% python3 -q
>>> import numpy as np
>>> import numpy.linalg as la
>>> np.set_printoptions(suppress=True, linewidth=100)
>>> def tidy(a):
...     return np.round(a, 3) + 0
... 
>>> mat = np.diag(np.array([3, 0, 3, 1]))
>>> mat
array([[3, 0, 0, 0],
       [0, 0, 0, 0],
       [0, 0, 3, 0],
       [0, 0, 0, 1]])
>>> u = np.array([2, 2])
>>> np.convolve(mat[2], u)
array([0, 0, 6, 6, 0])
>>> np.cross(mat[2, :3], mat[0, :3])
array([0, 9, 0])
>>> np.array([np.convolve(row, u, "same") for row in mat])
array([[6, 6, 0, 0],
       [0, 0, 0, 0],
       [0, 0, 6, 6],
       [0, 0, 0, 2]])
>>> np.correlate(mat[2], mat[0], "full")
array([0, 0, 0, 0, 0, 9, 0])
>>> Uu, s, Vh = la.svd(mat)
>>> np.argmax(s[:-1] / (s[1:] + 1e-6)) + 1
np.int64(3)
>>> B = Uu[:, :3] @ np.diag(s[:3]) @ Vh[:3]
>>> np.abs(mat - B).max()
np.float64(0.0)
>>> la.matrix_rank(B)
np.int64(3)
>>> tidy(la.norm(mat - B) / la.norm(mat))
np.float64(0.0)
>>> tidy(la.norm(mat - B, 2)), s[3]
(np.float64(0.0), np.float64(0.0))
>>> B
array([[3., 0., 0., 0.],
       [0., 0., 0., 0.],
       [0., 0., 3., 0.],
       [0., 0., 0., 1.]])
>>> F = np.load("mat.npy")
>>> F
array([[ 0.786,  1.791,  2.275],
       [-0.98 ,  0.681,  2.752],
       [-0.126,  2.594,  1.501],
       [ 1.327, -1.798,  2.002],
       [ 2.364, -1.4  ,  1.205],
       [ 0.554,  2.278, -1.872],
       [-1.128,  1.168, -2.523],
       [-2.925,  0.487,  0.456],
       [ 1.659, -1.271,  2.152],
       [-2.999,  0.073, -0.024],
       [ 0.631, -2.742, -1.041],
       [ 1.003,  2.753, -0.647],
       [ 0.351,  0.405,  2.952],
       [ 1.842, -1.078, -2.108],
       [-0.754, -2.11 ,  1.995],
       [-2.049, -0.712,  2.072],
       [-1.165, -1.434, -2.364],
       [ 1.386,  1.844,  1.918],
       [-1.156, -1.185,  2.502]])
>>> rng = np.random.default_rng(973)
>>> lab = rng.permutation(3)
>>> B = F[:, lab] * rng.choice([-1, 1], 3)
>>> B
array([[ 1.791, -0.786, -2.275],
       [ 0.681,  0.98 , -2.752],
       [ 2.594,  0.126, -1.501],
       [-1.798, -1.327, -2.002],
       [-1.4  , -2.364, -1.205],
       [ 2.278, -0.554,  1.872],
       [ 1.168,  1.128,  2.523],
       [ 0.487,  2.925, -0.456],
       [-1.271, -1.659, -2.152],
       [ 0.073,  2.999,  0.024],
       [-2.742, -0.631,  1.041],
       [ 2.753, -1.003,  0.647],
       [ 0.405, -0.351, -2.952],
       [-1.078, -1.842,  2.108],
       [-2.11 ,  0.754, -1.995],
       [-0.712,  2.049, -2.072],
       [-1.434,  1.165,  2.364],
       [ 1.844, -1.386, -1.918],
       [-1.185,  1.156, -2.502]])
>>> Uu, _, Vh = la.svd(F.T @ B)
>>> tidy(Uu @ Vh)
array([[ 0., -1.,  0.],
       [ 1.,  0.,  0.],
       [ 0.,  0., -1.]])
>>> W0 = np.load("w.npy")
>>> W0
array([[-2.364, -1.977, -2.41 ],
       [-5.75 ,  4.716,  9.217],
       [-6.44 , -8.608,  1.207],
       [-2.857, -0.997, -3.262],
       [-2.934,  5.792,  7.569],
       [-3.48 , -1.311, -2.935],
       [-2.591,  6.39 ,  8.318],
       [-7.177, -9.322,  3.075],
       [-4.182,  5.224,  7.719],
       [-3.171,  4.979,  5.797],
       [-4.321,  5.815,  6.764],
       [-4.567, -8.978,  2.529],
       [-5.947, -9.094,  2.644],
       [-3.264,  5.872,  6.094],
       [-4.076, -2.178, -2.495],
       [-4.727,  4.546,  9.359],
       [-3.413, -2.671, -4.436],
       [-3.087,  7.372,  8.392],
       [-4.171,  4.325,  7.574],
       [-4.104, -0.503, -3.949],
       [-8.08 , -8.124,  4.208],
       [-1.739, -2.799, -2.911]])
>>> G = np.cov(W0, rowvar=False)
>>> tidy(W0.std(axis=0))
array([1.575, 5.75 , 4.812])
>>> tidy(G)
array([[ 2.599,  5.179, -1.503],
       [ 5.179, 34.643, 16.474],
       [-1.503, 16.474, 24.254]])
>>> tidy(np.corrcoef(W0.T))
array([[ 1.   ,  0.546, -0.189],
       [ 0.546,  1.   ,  0.568],
       [-0.189,  0.568,  1.   ]])
>>> np.argsort(-W0.std(axis=0).round(6), kind="stable")
array([1, 2, 0])
>>> tidy(np.median(W0, axis=0))
array([-4.09 , -0.75 ,  3.642])
>>> G.shape
(3, 3)
>>> np.argwhere(np.triu(np.abs(np.corrcoef(W0.T)) > 0.8, 1))
array([], shape=(0, 2), dtype=int64)
>>> Xs = (W0 - W0.mean(axis=0)) / W0.std(axis=0)
>>> tidy(Xs.std(axis=0))
array([1., 1., 1.])
>>> c = la.lstsq(np.delete(Xs, 0, axis=1), Xs[:, 0])[0]
>>> tidy(1 - np.var(Xs[:, 0] - np.delete(Xs, 0, axis=1) @ c))
np.float64(0.667)
>>> tidy(c)
array([ 0.965, -0.738])
>>> J = np.loadtxt("test11.csv", delimiter=",")
>>> J
array([[-1.,  0.],
       [ 0., -2.]])
>>> evals, vecs = la.eigh(J)
>>> np.abs(vecs[:, -1]).round(6).argmax()
np.int64(0)
>>> tidy(la.eigvalsh(J @ J))
array([1., 4.])
>>> t = np.radians(60)
>>> Rm = np.eye(2)
>>> Rm[0, 0] = Rm[1, 1] = np.cos(t)
>>> Rm[0, 1], Rm[1, 0] = -np.sin(t), np.sin(t)
>>> tidy(Rm)
array([[ 0.5  , -0.866],
       [ 0.866,  0.5  ]])
>>> B = J @ Rm.T
>>> tidy(la.svd(J, compute_uv=False)), tidy(la.svd(B, compute_uv=False))
(array([2., 1.]), array([2., 1.]))
>>> np.allclose(J @ J.T, B @ B.T)
True
>>> tidy(np.abs(B - J).max(axis=0))
array([1.732, 1.   ])
>>> tidy(la.det(Rm)), tidy(np.trace(Rm))
(np.float64(1.0), np.float64(1.0))
>>> np.allclose(la.norm(J, axis=1), la.norm(B, axis=1))
True
>>> tidy(B)
array([[-0.5  , -0.866],
       [ 1.732, -1.   ]])
>>> vec = np.array([1, 0])
>>> y = B @ vec
>>> tidy(y)
array([-0.5  ,  1.732])
>>> tidy(la.solve(B, y + B[:, 1]))
array([1., 1.])
>>> tidy(la.solve(B, 4 * y))
array([4., 0.])
>>> tidy(la.solve(B.T, B[0]))
array([1., 0.])
>>> evals, vecs = la.eigh(J)
>>> vec = np.array([5, -3])
>>> vecs * np.abs(evals) @ vecs.T
array([[1., 0.],
       [0., 2.]])
>>> vecs * np.maximum(evals, 0) @ vecs.T
array([[0., 0.],
       [0., 0.]])
>>> E = np.load("out6.npy")
>>> E
array([[1., 0.],
       [0., 1.]])
>>> Lm = la.cholesky(E)
>>> la.eigvalsh(E).min() > 0
np.True_
>>> Lm @ Lm.T
array([[1., 0.],
       [0., 1.]])
>>> Lm
array([[1., 0.],
       [0., 1.]])
>>> B = E[0, 0] * E[1:] - np.outer(E[1:, 0], E[0])
>>> B
array([[0., 1.]])
>>> la.matrix_rank(B), la.matrix_rank(E)
(np.int64(1), np.int64(2))
>>> E[:, 0] / E[0, 0]
array([1., 0.])
>>> evals, vecs = la.eigh(mat)
>>> (evals > 1e-8).sum(), (evals < -1e-8).sum()
(np.int64(3), np.int64(0))
>>> evals.sum(), np.trace(mat)
(np.float64(7.0), np.int64(7))
>>> vecs.T @ vecs
array([[1., 0., 0., 0.],
       [0., 1., 0., 0.],
       [0., 0., 1., 0.],
       [0., 0., 0., 1.]])
>>> u = np.array([3, -3])
>>> B = E + np.outer(u, np.eye(2)[1])
>>> tidy(la.det(B) / la.det(E)), tidy(1 + la.solve(E, u)[1])
(np.float64(-2.0), np.float64(-2.0))
>>> la.matrix_rank(B - E)
np.int64(1)
>>> la.matrix_rank(la.inv(B) - la.inv(E), tol=1e-8)
np.int64(1)
>>> u, r1 = E[0], E[1]
>>> u @ r1
np.float64(0.0)
>>> u @ u
np.float64(1.0)
>>> p = (u @ r1) / (u @ u) * u
>>> la.matrix_rank(np.outer(u, r1))
np.int64(1)
>>> tidy(la.norm(u + r1) ** 2 + la.norm(u - r1) ** 2)
np.float64(4.0)
>>> arr = np.load("layer14.npy")
>>> arr
array([[-8, -1,  8],
       [ 0,  3,  5],
       [ 0, -4, -5]])
>>> B = arr[0, 0] * arr[1:] - np.outer(arr[1:, 0], arr[0])
>>> B
array([[  0, -24, -40],
       [  0,  32,  40]])
>>> np.flatnonzero(~B.round(6).any(axis=1))
array([], dtype=int64)
>>> arr[:, 0] / arr[0, 0]
array([ 1., -0., -0.])
>>> la.matrix_rank(B), la.matrix_rank(arr)
(np.int64(2), np.int64(3))
>>> la.matrix_rank(B, rtol=0.1)
np.int64(1)
>>> [round(float(x), 3) for x in la.svd(B, compute_uv=False)[:3]]
[69.127, 4.629]
>>> np.argsort(-la.norm(B, axis=0).round(6), kind="stable")[:3]
array([2, 1, 0])
>>> Uu, s, Vh = la.svd(arr)
>>> tidy(s)
array([12.654,  6.606,  0.478])
>>> np.argmax(s[:-1] / (s[1:] + 1e-6)) + 1
np.int64(2)
>>> B = Uu[:, :2] @ np.diag(s[:2]) @ Vh[:2]
>>> tidy(la.norm(arr - B, 2)), tidy(s[2])
(np.float64(0.478), np.float64(0.478))
>>> tidy(B)
array([[-7.991, -1.011,  8.008],
       [-0.203,  3.244,  4.828],
       [-0.177, -3.789, -5.15 ]])
>>> la.matrix_rank(arr, rtol=0.05)
np.int64(2)
>>> tidy(np.abs(arr - B).max())
np.float64(0.244)
>>> Uu, s, Vh = la.svd(B)
>>> vecs = Vh[:(s > 1e-8).sum()]
>>> vec = B[0] + 2 * B[2] + rng.integers(2) * np.eye(3)[2]
>>> tidy(vec)
array([-8.344, -8.588, -1.291])
>>> tidy(vecs.T @ vecs)
array([[ 0.683,  0.38 , -0.269],
       [ 0.38 ,  0.545,  0.322],
       [-0.269,  0.322,  0.772]])
>>> tidy(np.diag(vecs.T @ vecs))
array([0.683, 0.545, 0.772])
>>> np.allclose(vecs.T @ vecs @ vec, vec)
False
>>> la.matrix_rank(np.vstack([B, vec]))
np.int64(3)
>>> tidy(la.norm(vec - vecs.T @ vecs @ vec))
np.float64(0.477)
>>> K = np.array([[0, 1, 0],
...     [0, 0, 5],
...     [0, 1, 2],
...     [0, 1, 0],
...     [1, 9, 0],
...     [0, 0, 3],
...     [0, 3, 0],
...     [4, 9, 0],
...     [0, 0, 1],
...     [3, 5, 0]])
>>> K
array([[0, 1, 0],
       [0, 0, 5],
       [0, 1, 2],
       [0, 1, 0],
       [1, 9, 0],
       [0, 0, 3],
       [0, 3, 0],
       [4, 9, 0],
       [0, 0, 1],
       [3, 5, 0]])
>>> hat = K @ la.solve(K.T @ K, K.T)
>>> tidy(la.eigvalsh(hat))
array([0., 0., 0., 0., 0., 0., 0., 1., 1., 1.])
>>> np.trace(hat)
np.float64(3.0)
>>> tidy(hat @ K[:, 1])
array([1., 0., 1., 1., 9., 0., 3., 9., 0., 5.])
>>> lab = K[:, 0] > np.median(K[:, 0])
>>> u = K[lab].mean(axis=0) - K[~lab].mean(axis=0)
>>> (((K - K.mean(axis=0)) @ u > 0) == lab).mean()
np.float64(0.9)
>>> ((K - K.mean(axis=0)) @ u > 0).astype(int)
array([0, 0, 0, 0, 1, 0, 1, 1, 0, 1])
>>> tidy(u)
array([ 2.667,  6.81 , -1.571])
>>> Xs = (K - K.mean(axis=0)) / K.std(axis=0)
>>> tidy(Xs.std(axis=0))
array([1., 1., 1.])
>>> c = la.lstsq(np.delete(Xs, 0, axis=1), Xs[:, 0])[0]
>>> tidy(c)
array([0.801, 0.048])
>>> tidy(1 - np.var(Xs[:, 0] - np.delete(Xs, 0, axis=1) @ c))
np.float64(0.603)
